>>> import numpy as np
>>> np.set_printoptions(suppress=True, linewidth=160)
>>> tidy = lambda a: np.round(a, 2) + 0
>>> W0 = np.loadtxt("block18.csv", delimiter=",")
>>> print(W0)
[[ 8.05 -1.    3.   -5.    4.    3.  ]
 [ 1.    8.05  0.    1.   -9.    6.  ]
 [ 2.    0.    5.05 -9.    8.    7.  ]
 [-9.    3.    4.    5.05 -2.    1.  ]
 [-6.    8.    7.    2.   -5.95 -9.  ]
 [ 8.   -1.    3.   -5.    4.    3.05]]
>>> print(tidy(W0.sum(axis=1)))
[12.05  7.05 13.05  2.05 -3.95 12.05]
>>> np.linalg.rank(W0)
Traceback (most recent call last):
  File "<python-input-6>", line 1, in <module>
    np.linalg.rank(W0)
    ^^^^^^^^^^^^^^
AttributeError: module 'numpy.linalg' has no attribute 'rank'
>>> print(tidy(np.diff(W0, axis=0)))
[[ -7.05   9.05  -3.     6.   -13.     3.  ]
 [  1.    -8.05   5.05 -10.    17.     1.  ]
 [-11.     3.    -1.05  14.05 -10.    -6.  ]
 [  3.     5.     3.    -3.05  -3.95 -10.  ]
 [ 14.    -9.    -4.    -7.     9.95  12.05]]
>>> M2 = np.array([[0, 2], [1, 0], [-1, 3], [0, -1], [2, 3], [-2, 1]])
>>> print(tidy(np.einsum("ik,kj->ij", W0, M2)))
[[ -2.    45.1 ]
 [-21.95 -20.  ]
 [ -3.05  59.15]
 [ -7.   -16.05]
 [  7.1  -19.85]
 [ -2.1   45.05]]
>>> print(tidy(M2.T @ W0.T))
[[ -2.   -21.95  -3.05  -7.     7.1   -2.1 ]
 [ 45.1  -20.    59.15 -16.05 -19.85  45.05]]
>>> print(tidy(W0 @ M2))
[[ -2.    45.1 ]
 [-21.95 -20.  ]
 [ -3.05  59.15]
 [ -7.   -16.05]
 [  7.1  -19.85]
 [ -2.1   45.05]]
>>> M2 @ W0
Traceback (most recent call last):
  File "<python-input-12>", line 1, in <module>
    M2 @ W0
    ~~~^~~~
ValueError: matmul: Input operand 1 has a mismatch in its core dimension 0, with gufunc signature (n?,k),(k,m?)->(n?,m?) (size 6 is different from 2)
>>> print(tidy(np.einsum("ij,ij->i", W0, W0)))
[124.8 183.8 223.5 136.5 269.4 124.3]
>>> left, sv, vt = np.linalg.svd(W0)
>>> print(np.argmax(sv[:-1] / (sv[1:] + 1e-6)) + 1)
5
>>> print(tidy(sv))
[24.83 13.83 12.14  9.72  3.53  0.01]
>>> M2 = left[:, :5] @ np.diag(sv[:5]) @ vt[:5]
>>> print(np.linalg.matrix_rank(W0, rtol=0.05))
5
>>> print(np.linalg.matrix_rank(M2))
5
>>> M2 = np.array([[1, 1], [1, -1]])
>>> rng = np.random.default_rng(74357)
>>> arr = np.kron(M2, np.kron(M2, M2))[rng.permutation(8)][:4]
>>> print(arr)
[[ 1  1  1  1 -1 -1 -1 -1]
 [ 1 -1 -1  1 -1  1  1 -1]
 [ 1 -1 -1  1  1 -1 -1  1]
 [ 1  1  1  1  1  1  1  1]]
>>> # column 2 repeats column 1
>>> x = np.array([6, 1, -6, -6, 9, 8, 1, -9])
>>> h1 = np.maximum(arr @ x, 0)
>>> print(tidy(np.tanh(arr @ x)))
[-1.  1. -1.  1.]
>>> print(np.maximum(arr @ (3 * x), 0))
[ 0 42  0 12]
>>> print(arr * (h1 > 1e-9)[:, None])
[[ 0  0  0  0  0  0  0  0]
 [ 1 -1 -1  1 -1  1  1 -1]
 [ 0  0  0  0  0  0  0  0]
 [ 1  1  1  1  1  1  1  1]]
>>> J = np.load("layer14.npy")
>>> print(tidy(J))
[[ 0.05 -0.14 -0.05 -0.05  0.14]
 [-0.14  0.43  0.14  0.14 -0.43]
 [-0.05  0.14  0.05  0.05 -0.14]
 [-0.05  0.14  0.05  0.05 -0.14]
 [ 0.14 -0.43 -0.14 -0.14  0.43]]
>>> # equal to its transpose
>>> w, vecs = np.linalg.eigh(J)
>>> x = np.array([1, 1, 3, -1, 1])
>>> print(tidy(np.abs(J).sum(axis=1).max()), tidy(np.abs(w).max()))
1.29 1.0
>>> print((np.sign(vecs[:, -1].round(6)) == np.sign(vecs[0, -1].round(6))).astype(int))
[1 0 0 0 1]
>>> print(tidy((J + J.T) / 2))
[[ 0.05 -0.14 -0.05 -0.05  0.14]
 [-0.14  0.43  0.14  0.14 -0.43]
 [-0.05  0.14  0.05  0.05 -0.14]
 [-0.05  0.14  0.05  0.05 -0.14]
 [ 0.14 -0.43 -0.14 -0.14  0.43]]
>>> print(tidy(np.linalg.matrix_power(J, 4)))
[[ 0.05 -0.14 -0.05 -0.05  0.14]
 [-0.14  0.43  0.14  0.14 -0.43]
 [-0.05  0.14  0.05  0.05 -0.14]
 [-0.05  0.14  0.05  0.05 -0.14]
 [ 0.14 -0.43 -0.14 -0.14  0.43]]
>>> assert J == J.T
Traceback (most recent call last):
  File "<python-input-39>", line 1, in <module>
    assert J == J.T
           ^^^^^^^^
ValueError: The truth value of an array with more than one element is ambiguous. Use a.any() or a.all()
>>> print(tidy(np.linalg.det(J)))
0.0
>>> print(tidy(J @ J))
[[ 0.05 -0.14 -0.05 -0.05  0.14]
 [-0.14  0.43  0.14  0.14 -0.43]
 [-0.05  0.14  0.05  0.05 -0.14]
 [-0.05  0.14  0.05  0.05 -0.14]
 [ 0.14 -0.43 -0.14 -0.14  0.43]]
>>> print(tidy(np.sort(np.abs(np.linalg.eigvals(J)))))
[0. 0. 0. 0. 1.]
>>> print(tidy(np.linalg.det(W0)))
-989.0
>>> print(np.allclose(W0 @ W0.T, W0.T @ W0))
False
>>> w, vecs = np.linalg.eigh(J)
>>> print(np.unique(w.round(6) + 0, return_counts=True)[1])
[4 1]
>>> print(tidy(np.linalg.svd(J, compute_uv=False)))
[1. 0. 0. 0. 0.]
>>> print(tidy(vecs.T @ J @ vecs))
[[0. 0. 0. 0. 0.]
 [0. 0. 0. 0. 0.]
 [0. 0. 0. 0. 0.]
 [0. 0. 0. 0. 0.]
 [0. 0. 0. 0. 1.]]
>>> print(tidy(vecs.T @ vecs))
[[1. 0. 0. 0. 0.]
 [0. 1. 0. 0. 0.]
 [0. 0. 1. 0. 0.]
 [0. 0. 0. 1. 0.]
 [0. 0. 0. 0. 1.]]
>>> print(tidy(np.linalg.eigvalsh(J @ J)))
[0. 0. 0. 0. 1.]
>>> print(tidy(w.sum()), np.trace(J))
1.0 1.0
>>> F = np.loadtxt("test11.csv", delimiter=",")
>>> print(tidy(F))
[[-0.76  0.24 -0.05]
 [ 0.36 -0.3   0.27]
 [-0.29 -0.74 -0.15]
 [ 0.36 -0.05 -0.76]
 [-0.22 -0.52 -0.07]
 [-0.15  0.16 -0.56]]
>>> # columns are unit length and at right angles
>>> print(tidy(np.linalg.norm(F)))
1.73
>>> print(tidy(F.sum(axis=0)))
[-0.69 -1.22 -1.33]
>>> print(np.linalg.matrix_rank(F))
3
>>> print(tidy(F.mean(axis=0)))
[-0.12 -0.2  -0.22]
>>> print(tidy(np.diff(F, axis=0)))
[[ 1.13 -0.54  0.32]
 [-0.65 -0.44 -0.41]
 [ 0.65  0.7  -0.62]
 [-0.58 -0.47  0.69]
 [ 0.07  0.68 -0.49]]
>>> print(np.unravel_index(np.abs(F).argmax(), F.shape))
(np.int64(3), np.int64(2))
>>> print(tidy(F.T @ F))
[[1. 0. 0.]
 [0. 1. 0.]
 [0. 0. 1.]]
>>> print(tidy(np.linalg.pinv(F)))
[[-0.76  0.36 -0.29  0.36 -0.22 -0.15]
 [ 0.24 -0.3  -0.74 -0.05 -0.52  0.16]
 [-0.05  0.27 -0.15 -0.76 -0.07 -0.56]]
>>> M = np.load("sample16.npy")
>>> print(M)
[[-1 -3 -1 -2]
 [ 5  3  5  4]
 [ 3  1  3  2]
 [ 1 -1  1  0]
 [ 2  0  2  1]]
>>> # columns 0 and 2 are equal
>>> print(np.unique(M.round(6), axis=0).shape)
(5, 4)
>>> print(tidy(np.trace(np.linalg.pinv(M) @ M)))
2.0
>>> print(np.abs(np.diag(np.linalg.qr(M)[1])) > 1e-9)
[ True  True False False]
>>> M2 = np.array([[2, -2], [-2, 2]])
>>> cent = np.kron(M2, M)
>>> print(tidy(np.linalg.norm(cent, 2)), tidy(np.linalg.norm(M2, 2) * np.linalg.norm(M, 2)))
42.98 42.98
>>> print(cent)
[[ -2  -6  -2  -4   2   6   2   4]
 [ 10   6  10   8 -10  -6 -10  -8]
 [  6   2   6   4  -6  -2  -6  -4]
 [  2  -2   2   0  -2   2  -2   0]
 [  4   0   4   2  -4   0  -4  -2]
 [  2   6   2   4  -2  -6  -2  -4]
 [-10  -6 -10  -8  10   6  10   8]
 [ -6  -2  -6  -4   6   2   6   4]
 [ -2   2  -2   0   2  -2   2   0]
 [ -4   0  -4  -2   4   0   4   2]]
>>> left, sv, vt = np.linalg.svd(M)
>>> print(np.argmax(sv[:-1] / (sv[1:] + 1e-6)) + 1)
2
>>> M2 = left[:, :2] @ np.diag(sv[:2]) @ vt[:2]
>>> print(np.linalg.matrix_rank(M, rtol=0.05))
2
>>> print(tidy(np.abs(M - M2).max()))
0.0
>>> print(tidy(M2))
[[-1. -3. -1. -2.]
 [ 5.  3.  5.  4.]
 [ 3.  1.  3.  2.]
 [ 1. -1.  1.  0.]
 [ 2.  0.  2.  1.]]
>>> print(tidy(np.linalg.norm(M - M2) / np.linalg.norm(M)))
0.0
>>> M2 = np.array([[1, 3, 1], [3, -2, -1], [3, 1, 2], [-2, -2, -1]])
>>> print(M2.T @ M.T)
[[-9 21 11  1  6]
 [ 6  6  6  6  6]
 [ 2  8  6  4  5]]
>>> print(np.einsum("ik,kj->ji", M, M2))
[[-9 21 11  1  6]
 [ 6  6  6  6  6]
 [ 2  8  6  4  5]]
>>> print(np.einsum("ij->j", M))
[10  0 10  5]
>>> print([round(float(x), 2) for x in np.linalg.svd(M, compute_uv=False)[:3]])
[10.75, 3.09, 0.0]
>>> print(np.linalg.matrix_rank(M, rtol=0.1))
2
>>> print(np.linalg.cond(M) > 100)
True
>>> m1 = np.load("m.npy")
>>> print(m1)
[[ 2.   -1.13 -1.26 -1.04]
 [ 2.19 -1.12 -1.   -1.06]
 [ 1.98 -0.99 -0.89 -1.  ]
 [-0.93 -2.11  1.81  0.07]
 [-0.9  -1.96  1.89  0.09]
 [-1.17 -2.01  1.85  0.07]
 [-0.05  1.15 -0.76 -2.02]
 [ 0.11  0.95 -0.97 -1.89]
 [ 0.03  1.03 -0.86 -2.02]]
>>> M2 = np.c_[m1[:, :3] @ np.array([[-2, 3, -3], [-3, 0, -1], [-3, -3, 0]]), np.array([7, -7, 6, -8, 0, 7, -5, 4, -9])]
>>> print(tidy(M2))
[[ 3.17  9.78 -4.87  7.  ]
 [ 1.98  9.57 -5.45 -7.  ]
 [ 1.68  8.61 -4.95  6.  ]
 [ 2.76 -8.22  4.9  -8.  ]
 [ 2.01 -8.37  4.66  0.  ]
 [ 2.82 -9.06  5.52  7.  ]
 [-1.07  2.13 -1.   -5.  ]
 [-0.16  3.24 -1.28  4.  ]
 [-0.57  2.67 -1.12 -9.  ]]
>>> print(np.linalg.matrix_rank(M2))
4
>>> print(tidy(np.linalg.lstsq(m1, M2[:, 0])[0]))
[-2. -3. -3.  0.]
>>> print(tidy(np.linalg.norm(M2 - m1 @ np.linalg.lstsq(m1, M2)[0], axis=0)))
[ 0.    0.    0.   16.07]
>>> proj = m1 @ np.linalg.solve(m1.T @ m1, m1.T)
>>> print(tidy(np.diag(proj)))
[0.77 0.46 0.43 0.34 0.44 0.43 0.43 0.36 0.35]
>>> print(tidy(np.linalg.eigvalsh(proj)))
[0. 0. 0. 0. 0. 1. 1. 1. 1.]
>>> print(tidy(proj))
[[ 0.77  0.14  0.08  0.06 -0.23  0.16 -0.18  0.19  0.  ]
 [ 0.14  0.46  0.44 -0.01  0.12 -0.1   0.06 -0.07  0.  ]
 [ 0.08  0.44  0.43 -0.01  0.13 -0.11  0.08 -0.08  0.01]
 [ 0.06 -0.01 -0.01  0.34  0.3   0.36 -0.02  0.01  0.  ]
 [-0.23  0.12  0.13  0.3   0.44  0.23  0.09 -0.11  0.  ]
 [ 0.16 -0.1  -0.11  0.36  0.23  0.43 -0.05  0.07  0.02]
 [-0.18  0.06  0.08 -0.02  0.09 -0.05  0.43  0.26  0.35]
 [ 0.19 -0.07 -0.08  0.01 -0.11  0.07  0.26  0.36  0.32]
 [ 0.    0.    0.01  0.    0.    0.02  0.35  0.32  0.35]]
>>> print(tidy(np.trace(proj)))
4.0
>>> print(tidy(proj @ m1[:, 2]))
[-1.26 -1.   -0.89  1.81  1.89  1.85 -0.76 -0.97 -0.86]
>>> print(np.linalg.matrix_rank(np.eye(9) - proj))
5
>>> feats = np.load("x.npy")
>>> print(tidy(feats))
[[ 2.65 -0.16 -9.64]
 [-8.43  4.07  3.52]
 [ 7.16 -3.02 -6.29]
 [ 8.24 -4.82  2.99]
 [ 0.09 -1.35  9.91]
 [ 5.   -3.71  7.82]
 [-8.37  4.01  3.72]
 [ 8.2  -4.81  3.11]
 [ 7.86 -4.74  3.98]
 [-3.08  0.41  9.5 ]
 [-3.31  2.95 -8.96]
 [-2.06  2.35 -9.5 ]
 [-3.39  0.59  9.39]
 [-7.97  3.65  4.81]
 [ 8.67 -4.34 -2.44]
 [ 7.35 -4.6   4.97]
 [ 8.5  -4.14 -3.26]
 [-7.74  3.46  5.3 ]]
>>> # rank 2
>>> print(tidy(np.linalg.norm(feats[2] - feats[12])))
19.24
>>> print(tidy(np.linalg.norm(feats, axis=0)))
[27.97 14.95 28.18]
>>> print(tidy(np.linalg.norm(feats, "nuc")))
59.86
>>> print(tidy(np.linalg.norm(feats) ** 2 / np.linalg.norm(feats, 2) ** 2))
1.76
>>> print(tidy(feats[2] @ feats[12]))
-85.12
>>> cent = feats[[0, 11]].astype(float)
>>> for _ in range(6):
...     idx = np.linalg.norm(feats[:, None] - cent, axis=-1).argmin(axis=1)
...     cent = np.array([feats[idx == j].mean(axis=0) for j in range(2)])
... 
>>> print(idx)
[0 1 0 0 1 0 1 0 0 1 1 1 1 1 0 0 0 1]
>>> print(tidy(cent))
[[ 7.07 -3.82  0.14]
 [-4.92  2.24  3.08]]
